$ python3 -q
>>> import numpy as np
>>> np.set_printoptions(suppress=True, linewidth=120)
>>> E = 5 * np.eye(14) + np.eye(14, k=1)
>>> E
array([[5., 1., 0., 0., 0., 0., 0., 0., 0., 0., 0., 0., 0., 0.],
       [0., 5., 1., 0., 0., 0., 0., 0., 0., 0., 0., 0., 0., 0.],
       [0., 0., 5., 1., 0., 0., 0., 0., 0., 0., 0., 0., 0., 0.],
       [0., 0., 0., 5., 1., 0., 0., 0., 0., 0., 0., 0., 0., 0.],
       [0., 0., 0., 0., 5., 1., 0., 0., 0., 0., 0., 0., 0., 0.],
       [0., 0., 0., 0., 0., 5., 1., 0., 0., 0., 0., 0., 0., 0.],
       [0., 0., 0., 0., 0., 0., 5., 1., 0., 0., 0., 0., 0., 0.],
       [0., 0., 0., 0., 0., 0., 0., 5., 1., 0., 0., 0., 0., 0.],
       [0., 0., 0., 0., 0., 0., 0., 0., 5., 1., 0., 0., 0., 0.],
       [0., 0., 0., 0., 0., 0., 0., 0., 0., 5., 1., 0., 0., 0.],
       [0., 0., 0., 0., 0., 0., 0., 0., 0., 0., 5., 1., 0., 0.],
       [0., 0., 0., 0., 0., 0., 0., 0., 0., 0., 0., 5., 1., 0.],
       [0., 0., 0., 0., 0., 0., 0., 0., 0., 0., 0., 0., 5., 1.],
       [0., 0., 0., 0., 0., 0., 0., 0., 0., 0., 0., 0., 0., 5.]])
>>> u, g = E[7], E[11]
>>> u @ g
np.float64(0.0)
>>> print(u @ u)
26.0
>>> pr = (u @ g) / (u @ u) * u
>>> np.linalg.matrix_rank(np.outer(u, g))
np.int64(1)
>>> g - pr
array([0., 0., 0., 0., 0., 0., 0., 0., 0., 0., 0., 5., 1., 0.])
>>> other = E / np.linalg.norm(E, axis=1, keepdims=True)
>>> cov = other @ other.T
>>> np.round(np.linalg.norm(other, axis=1), 3)
array([1., 1., 1., 1., 1., 1., 1., 1., 1., 1., 1., 1., 1., 1.])
>>> np.argwhere(np.triu(np.abs(cov) > 0.95, 1))
array([], shape=(0, 2), dtype=int64)
>>> u = np.array([0, -3, 2, -1, -1, 3, -1, -3, 2, -3, -3, 1, -2, -2])
>>> other = E + np.outer(u, np.eye(14)[10])
>>> np.linalg.matrix_rank(np.linalg.inv(other) - np.linalg.inv(E), tol=1e-8)
np.int64(1)
>>> round(float(np.linalg.det(other) / np.linalg.det(E)), 3), np.round(1 + np.linalg.solve(E, u)[10], 3)
(0.347, np.float64(0.347))
>>> np.linalg.matrix_rank(other - E)
np.int64(1)
